$ ipython --no-banner

In [1]: import numpy as np

In [2]: import numpy.linalg as la

In [3]: np.set_printoptions(precision=1, suppress=True, linewidth=120)

In [4]: arr = np.load("dump.npy")

In [5]: arr
Out[5]: 
array([[ 11.8,   6.6,  -6.6],
       [ -5.4,  -3. ,   3.1],
       [  2. ,   1. ,  -1.3],
       [  0.7,   0.2,  -0.4],
       [  6.4,   3.5,  -3.7],
       [ -6.4,  -3.6,   3.6],
       [ 12.5,   6.9,  -7.3],
       [ -0.9,  -0.5,   0.8],
       [  0.7,   0.2,  -0.3],
       [ -4.3,  -2.5,   2.6],
       [ -0.6,  -0.3,   0.2],
       [ -1.9,  -1.2,   0.9],
       [  3.7,   2.2,  -2.1],
       [ -0.4,  -0.1,   0.1],
       [  7. ,   3.9,  -4.1],
       [ -7.4,  -4.3,   4. ],
       [  1.4,   0.6,  -0.7],
       [ -6.7,  -3.7,   4. ],
       [  6.4,   3.6,  -3.6],
       [  1.3,   0.9,  -0.8],
       [ -3.5,  -1.9,   1.9],
       [ 16.1,   9.1,  -9.1],
       [-13.1,  -7.4,   7.4]])

In [6]: C2 = np.cov(arr, rowvar=False)

In [7]: np.argsort(-arr.std(axis=0).round(6), kind="stable")
Out[7]: array([0, 2, 1])

In [8]: arr.std(axis=0)
Out[8]: array([6.8, 3.8, 3.9])

In [9]: round(arr[16] @ arr[2], 1)
Out[9]: np.float64(4.3)

In [10]: np.round(la.norm(arr[16] - arr[2]), 1)
Out[10]: np.float64(0.9)

In [11]: labels = arr[:, 0] > np.median(arr[:, 0])

In [12]: r0 = arr[labels].mean(axis=0) - arr[~labels].mean(axis=0)

In [13]: np.argsort(-np.abs(r0).round(6), kind="stable")
Out[13]: array([0, 2, 1])

In [14]: r0
Out[14]: array([10.6,  6. , -6.1])

In [15]: ((arr - arr.mean(axis=0)) @ r0 > 0).astype(int)
Out[15]: array([1, 0, 1, 0, 1, 0, 1, 0, 0, 0, 0, 0, 1, 0, 1, 0, 1, 0, 1, 1, 0, 1, 0])

In [16]: X = np.array([[-1.6, -1.6, 0.1, 0.2, -0.3, -1.4, -0.7],
    ...:     [-0.2, -0.1, -1.3, -0.3, -1.2, -0.9, 0.6],
    ...:     [0.4, -1.6, -0.4, 0.7, -0.5, -2.2, -0.7],
    ...:     [-0.4, -1.7, -0.4, -0.2, 1.0, 1.3, 0.4]])

In [17]: rng = np.random.default_rng(11948)

In [18]: X[2] = X[1] + 0.3 * rng.normal(size=7)

In [19]: X
Out[19]: 
array([[-1.6, -1.6,  0.1,  0.2, -0.3, -1.4, -0.7],
       [-0.2, -0.1, -1.3, -0.3, -1.2, -0.9,  0.6],
       [-0.3, -0.4, -1.6, -0.6, -1. , -1. ,  0.6],
       [-0.4, -1.7, -0.4, -0.2,  1. ,  1.3,  0.4]])

In [20]: r0 = np.array([4, 1, 3])

In [21]: np.polyval(r0, X[3])
Out[21]: array([ 3.2, 12.9,  3.2,  3. ,  8. , 11.1,  4. ])

In [22]: vec = np.array([0, 0, 2, 0, 1, 1, 0])

In [23]: a = np.maximum(X @ vec, 0)

In [24]: X * (a > 1e-9)[:, None]
Out[24]: 
array([[-0. , -0. ,  0. ,  0. , -0. , -0. , -0. ],
       [-0. , -0. , -0. , -0. , -0. , -0. ,  0. ],
       [-0. , -0. , -0. , -0. , -0. , -0. ,  0. ],
       [-0.4, -1.7, -0.4, -0.2,  1. ,  1.3,  0.4]])

In [25]: np.tanh(X @ vec)
Out[25]: array([-0.9, -1. , -1. ,  0.9])

In [26]: X.T @ a
Out[26]: array([-0.6, -2.5, -0.6, -0.3,  1.5,  2. ,  0.6])

In [27]: out = np.array([[-2, -3], [-7, -8], [6, 8], [-4, 4], [3, 5], [-2, 2], [8, 4]])

In [28]: np.einsum("ik,kj->ij", X, out)
Out[28]: 
array([[ 10.5,  12.1],
       [ -2.5, -15.6],
       [  0.2, -15.5],
       [ 14.7,  20. ]])

In [29]: np.einsum("ij,ij->i", X, X)
Out[29]: array([7.7, 4.4, 5.4, 6.1])

In [30]: np.vstack([X, out.T]).shape
Out[30]: (6, 7)

In [31]: Xc = (arr - arr.mean(axis=0)) / arr.std(axis=0)

In [32]: Xc.std(axis=0)
Out[32]: array([1., 1., 1.])

In [33]: b = la.lstsq(np.delete(Xc, 0, axis=1), Xc[:, 0])[0]

In [34]: np.round(1 - np.var(Xc[:, 0] - np.delete(Xc, 0, axis=1) @ b), 1)
Out[34]: np.float64(1.0)

In [35]: np.abs(b).argmax()
Out[35]: np.int64(0)

In [36]: E = np.load("x.npy")

In [37]: E
Out[37]: 
array([[ 1.3, -0.3, -1.3,  1.2,  0.7, -1.1,  0.3],
       [-0.7,  0.9, -0.3, -1.6, -0.4,  0.4,  0.6],
       [ 1.3,  0.6,  1. ,  0.2, -0.4, -0.6, -0.4]])

In [38]: C2 = E.T @ E

In [39]: C2
Out[39]: 
array([[ 3.9, -0.2, -0.2,  2.9,  0.7, -2.5, -0.6],
       [-0.2,  1.3,  0.7, -1.7, -0.8,  0.3,  0.2],
       [-0.2,  0.7,  2.8, -0.9, -1.2,  0.7, -1. ],
       [ 2.9, -1.7, -0.9,  4. ,  1.4, -2.1, -0.7],
       [ 0.7, -0.8, -1.2,  1.4,  0.8, -0.7,  0.1],
       [-2.5,  0.3,  0.7, -2.1, -0.7,  1.7,  0.1],
       [-0.6,  0.2, -1. , -0.7,  0.1,  0.1,  0.6]])

In [40]: la.svd(E, compute_uv=False) ** 2
Out[40]: array([9.4, 3.7, 2. ])

In [41]: np.round(la.eigvalsh(C2)[::-1], 1) + 0
Out[41]: array([9.4, 3.7, 2. , 0. , 0. , 0. , 0. ])

In [42]: la.matrix_rank(C2)
Out[42]: np.int64(3)

In [43]: np.trace(C2), (E ** 2).sum()
Out[43]: (np.float64(15.1), np.float64(15.1))

In [44]: np.allclose(C2, C2.T)
Out[44]: True

In [45]: np.diag(C2)
Out[45]: array([3.9, 1.3, 2.8, 4. , 0.8, 1.7, 0.6])

In [46]: Uu, sigma, Vt = la.svd(E, full_matrices=False)

In [47]: np.round(Uu.T @ E @ Vt.T, 1) + 0
Out[47]: 
array([[3.1, 0. , 0. ],
       [0. , 1.9, 0. ],
       [0. , 0. , 1.4]])

In [48]: np.abs(Vt[0])
Out[48]: array([0.6, 0.2, 0.2, 0.6, 0.2, 0.4, 0.1])

In [49]: np.round(Uu.T @ Uu, 1) + 0
Out[49]: 
array([[1., 0., 0.],
       [0., 1., 0.],
       [0., 0., 1.]])

In [50]: (sigma > 1e-8).sum()
Out[50]: np.int64(3)

In [51]: W = np.array([[2, 1, 2, 1],
    ...:     [1, 0, 0, 0],
    ...:     [1, 0, 0, 0],
    ...:     [1, 2, 1, 1],
    ...:     [0, 0, 0, 2],
    ...:     [1, 0, 1, 0],
    ...:     [1, 2, 1, 1]])

In [52]: b = np.array([2, -1, 2, 2])

In [53]: act = np.maximum(E @ W + b, 0)

In [54]: la.matrix_rank(act)
Out[54]: np.int64(3)

In [55]: (act > 0).mean(axis=0)
Out[55]: array([1. , 0.3, 0.7, 0.7])

In [56]: (act > 0).astype(int)
Out[56]: 
array([[1, 1, 1, 1],
       [1, 0, 0, 0],
       [1, 0, 1, 1]])

In [57]: Z = np.array([[4, -4], [-5, -1], [5, -4], [2, -2]])

In [58]: (act @ Z).round(6).argmax(axis=1)
Out[58]: array([0, 0, 0])

In [59]: act @ Z
Out[59]: 
array([[ 34.5, -49.3],
       [  2.4,  -2.4],
       [ 45.2, -41.4]])

In [60]: W @ Z
Out[60]: 
array([[ 15, -19],
       [  4,  -4],
       [  4,  -4],
       [  1, -12],
       [  4,  -4],
       [  9,  -8],
       [  1, -12]])

In [61]: r0 = np.array([1, 0])

In [62]: np.polyval(r0, E[1])
Out[62]: array([-0.7,  0.9, -0.3, -1.6, -0.4,  0.4,  0.6])

In [63]: out = E + rng.integers(-2, 3, (3, 1)) @ rng.integers(-2, 3, (1, 7))

In [64]: out
Out[64]: 
array([[-0.7, -1.3, -3.3,  1.2,  1.7, -0.1,  2.3],
       [-2.7, -0.1, -2.3, -1.6,  0.6,  1.4,  2.6],
       [ 5.3,  2.6,  5. ,  0.2, -2.4, -2.6, -4.4]])

In [65]: la.matrix_rank(out - E, tol=1e-8)
Out[65]: np.int64(1)

In [66]: feats = np.load("m.npy")

In [67]: feats
Out[67]: 
array([[-1.,  0.,  0.],
       [ 0., -1.,  0.],
       [ 0.,  0.,  1.]])

In [68]: # 3 groups of indices that never mix

In [69]: [int(la.matrix_rank(la.matrix_power(feats, p))) for p in range(1, 4)]
Out[69]: [3, 3, 3]

In [70]: feats @ feats
Out[70]: 
array([[1., 0., 0.],
       [0., 1., 0.],
       [0., 0., 1.]])

In [71]: la.matrix_rank(feats - feats[0, 0] * np.eye(3))
Out[71]: np.int64(1)

In [72]: W = np.array([[-2, 1, 0], [1, 2, 2], [2, -2, 0]])

In [73]: b = np.array([-3, 3, 0])

In [74]: act = np.maximum(feats @ W + b, 0)

In [75]: (act > 0).mean(axis=0)
Out[75]: array([0., 1., 0.])

In [76]: Z = np.array([[3, -4], [-3, -1], [1, -5]])

In [77]: W @ Z
Out[77]: 
array([[ -9,   7],
       [ -1, -16],
       [ 12,  -6]])

In [78]: ev, evecs = la.eigh(feats)

In [79]: evecs @ np.diag(ev) @ evecs.T
Out[79]: 
array([[-1.,  0.,  0.],
       [ 0., -1.,  0.],
       [ 0.,  0.,  1.]])

In [80]: la.eigvalsh(feats @ feats)
Out[80]: array([1., 1., 1.])

In [81]: np.abs(evecs[:, -1]).round(6).argmax()
Out[81]: np.int64(2)

In [82]: ev
Out[82]: array([-1., -1.,  1.])

In [83]: (ev > 1e-8).sum(), (ev < -1e-8).sum()
Out[83]: (np.int64(1), np.int64(2))

In [84]: evecs.T @ feats @ evecs
Out[84]: 
array([[-1.,  0.,  0.],
       [ 0., -1.,  0.],
       [ 0.,  0.,  1.]])

In [85]: np.unique(ev.round(6) + 0, return_counts=True)[1]
Out[85]: array([2, 1])

In [86]: evecs.T @ evecs
Out[86]: 
array([[1., 0., 0.],
       [0., 1., 0.],
       [0., 0., 1.]])

In [87]: round(float(la.det(2 * feats)), 1), round(la.det(feats), 1)
Out[87]: (8.0, np.float64(1.0))

In [88]: la.eigvals(feats)
Out[88]: array([-1., -1.,  1.])

In [89]: np.einsum("ij,ji->", feats, feats)
Out[89]: np.float64(3.0)

In [90]: np.kron(np.eye(2, dtype=int), feats)
Out[90]: 
array([[-1.,  0.,  0., -0.,  0.,  0.],
       [ 0., -1.,  0.,  0., -0.,  0.],
       [ 0.,  0.,  1.,  0.,  0.,  0.],
       [-0.,  0.,  0., -1.,  0.,  0.],
       [ 0., -0.,  0.,  0., -1.,  0.],
       [ 0.,  0.,  0.,  0.,  0.,  1.]])

In [91]: np.round(la.det(feats[::-1]), 1)
Out[91]: np.float64(-1.0)

In [92]: mat = (rng.random((7, 7)) < 0.3) + np.eye(7)

In [93]: mat /= mat.sum(axis=1, keepdims=True)

In [94]: mat
Out[94]: 
array([[1. , 0. , 0. , 0. , 0. , 0. , 0. ],
       [0. , 0.7, 0.3, 0. , 0. , 0. , 0. ],
       [0.2, 0.2, 0.3, 0. , 0. , 0.2, 0.2],
       [0.5, 0. , 0. , 0.5, 0. , 0. , 0. ],
       [0.2, 0.2, 0. , 0. , 0.2, 0.2, 0. ],
       [0. , 0. , 0. , 0.3, 0.3, 0.3, 0. ],
       [0. , 0. , 0. , 0. , 0.5, 0. , 0.5]])

In [95]: feats @ feats
Out[95]: 
array([[1., 0., 0.],
       [0., 1., 0.],
       [0., 0., 1.]])

In [96]: (feats + feats.T) / 2
Out[96]: 
array([[-1.,  0.,  0.],
       [ 0., -1.,  0.],
       [ 0.,  0.,  1.]])

In [97]: np.allclose(feats @ feats.T, feats.T @ feats)
Out[97]: True

In [98]: la.matrix_power(feats, 3)
Out[98]: 
array([[-1.,  0.,  0.],
       [ 0., -1.,  0.],
       [ 0.,  0.,  1.]])

In [99]: np.sort(np.abs(la.eigvals(feats)))
Out[99]: array([1., 1., 1.])

In [100]: np.allclose(feats, feats.T)
Out[100]: True

In [101]: np.trace(feats)
Out[101]: np.float64(-1.0)

In [102]: round(la.det(feats), 1)
Out[102]: np.float64(1.0)

In [103]: ev, evecs = la.eig(feats)

In [104]: np.prod(ev)
Out[104]: np.float64(1.0)

In [105]: ev
Out[105]: array([-1., -1.,  1.])

In [106]: np.sort(la.eigvals(la.inv(feats)))
Out[106]: array([-1., -1.,  1.])

In [107]: feats @ evecs[:, 0] - ev[0] * evecs[:, 0]
Out[107]: array([0., 0., 0.])

In [108]: np.sort(la.eigvals(feats @ feats))
Out[108]: array([1., 1., 1.])

In [109]: la.svd(feats, compute_uv=False)
Out[109]: array([1., 1., 1.])

In [110]: np.unravel_index(np.abs(feats).argmax(), feats.shape)
Out[110]: (np.int64(0), np.int64(0))

In [111]: feats - feats[0]
Out[111]: 
array([[ 0.,  0.,  0.],
       [ 1., -1.,  0.],
       [ 1.,  0.,  1.]])

In [112]: np.diff(feats, axis=0)
Out[112]: 
array([[ 1., -1.,  0.],
       [ 0.,  1.,  1.]])

In [113]: np.round(la.norm(feats), 1)
Out[113]: np.float64(1.7)

In [114]: feats.mean(axis=0)
Out[114]: array([-0.3, -0.3,  0.3])

In [115]: np.count_nonzero(feats)
Out[115]: np.int64(3)

In [116]: labels = rng.permutation(3)

In [117]: labels
Out[117]: array([1, 0, 2])

In [118]: out = feats[labels][:, labels]

In [119]: out
Out[119]: 
array([[-1.,  0.,  0.],
       [ 0., -1.,  0.],
       [ 0.,  0.,  1.]])

In [120]: m1 = np.load("mat.npy")

In [121]: m1
Out[121]: 
array([[ 0,  1, -1, -2,  2, -1],
       [-1,  0,  0,  3,  0, -2],
       [ 1,  0,  0,  0,  0,  1],
       [ 2, -3,  0,  0, -1, -1],
       [-2,  0,  0,  1,  0, -2],
       [ 1,  2, -1,  1,  2,  0]])

In [122]: vec = np.array([2, 1, 2, 1, 1, 2])

In [123]: m1 * vec
Out[123]: 
array([[ 0,  1, -2, -2,  2, -2],
       [-2,  0,  0,  3,  0, -4],
       [ 2,  0,  0,  0,  0,  2],
       [ 4, -3,  0,  0, -1, -2],
       [-4,  0,  0,  1,  0, -4],
       [ 2,  2, -2,  1,  2,  0]])

In [124]: m1 @ np.eye(6)[0]
Out[124]: array([ 0., -1.,  1.,  2., -2.,  1.])

In [125]: (m1 @ vec).argmax()
Out[125]: np.int64(5)

In [126]: la.norm(m1 @ vec) <= la.norm(m1, 2) * la.norm(vec) + 1e-9
Out[126]: np.True_

In [127]: out = m1 + rng.integers(-2, 3, (6, 4)) @ rng.integers(-2, 3, (4, 6))

In [128]: out
Out[128]: 
array([[ 2,  4, -4, -2,  4, -3],
       [ 3, -2,  2,  5, -1,  0],
       [ 9, -5,  4, -2,  6, -4],
       [ 8, -6,  0,  0,  5, -8],
       [-8, -1, -6,  7, -1, -7],
       [-1, -1,  5, -5,  3,  1]])

In [129]: np.abs(out - m1).sum(axis=1)
Out[129]: array([12, 13, 30, 22, 25, 19])

In [130]: la.matrix_rank(m1, rtol=0.1)
Out[130]: np.int64(4)

In [131]: vec = np.array([4, 3, 5, -6, 3, 9])

In [132]: round(la.det(m1), 1)
Out[132]: np.float64(1.0)

In [133]: Q = la.solve(np.eye(6) - m1, np.eye(6) + m1)

In [134]: np.round(Q @ Q.T, 1) + 0
Out[134]: 
array([[1., 0., 0., 0., 0., 0.],
       [0., 1., 0., 0., 0., 0.],
       [0., 0., 1., 0., 0., 0.],
       [0., 0., 0., 1., 0., 0.],
       [0., 0., 0., 0., 1., 0.],
       [0., 0., 0., 0., 0., 1.]])

In [135]: out = np.array([[5, -5, 1], [-4, 2, 4], [-1, -3, -4]])

In [136]: F = out - out.T

In [137]: F
Out[137]: 
array([[ 0, -1,  2],
       [ 1,  0,  7],
       [-2, -7,  0]])

In [138]: out = F / np.sqrt((F ** 2).mean(axis=1, keepdims=True))

In [139]: F - F.mean(axis=1, keepdims=True)
Out[139]: 
array([[-0.3, -1.3,  1.7],
       [-1.7, -2.7,  4.3],
       [ 1. , -4. ,  3. ]])

In [140]: la.matrix_rank(F - F.mean(axis=1, keepdims=True))
Out[140]: np.int64(2)

In [141]: Uu, sigma, Vt = la.svd(F)

In [142]: evecs = Vt[:(sigma > 1e-8).sum()]

In [143]: vec = F[2] + -1 * F[1] + rng.integers(2) * np.eye(3)[1]

In [144]: vec
Out[144]: array([-3., -7., -7.])

In [145]: np.allclose(evecs.T @ evecs @ vec, vec)
Out[145]: True
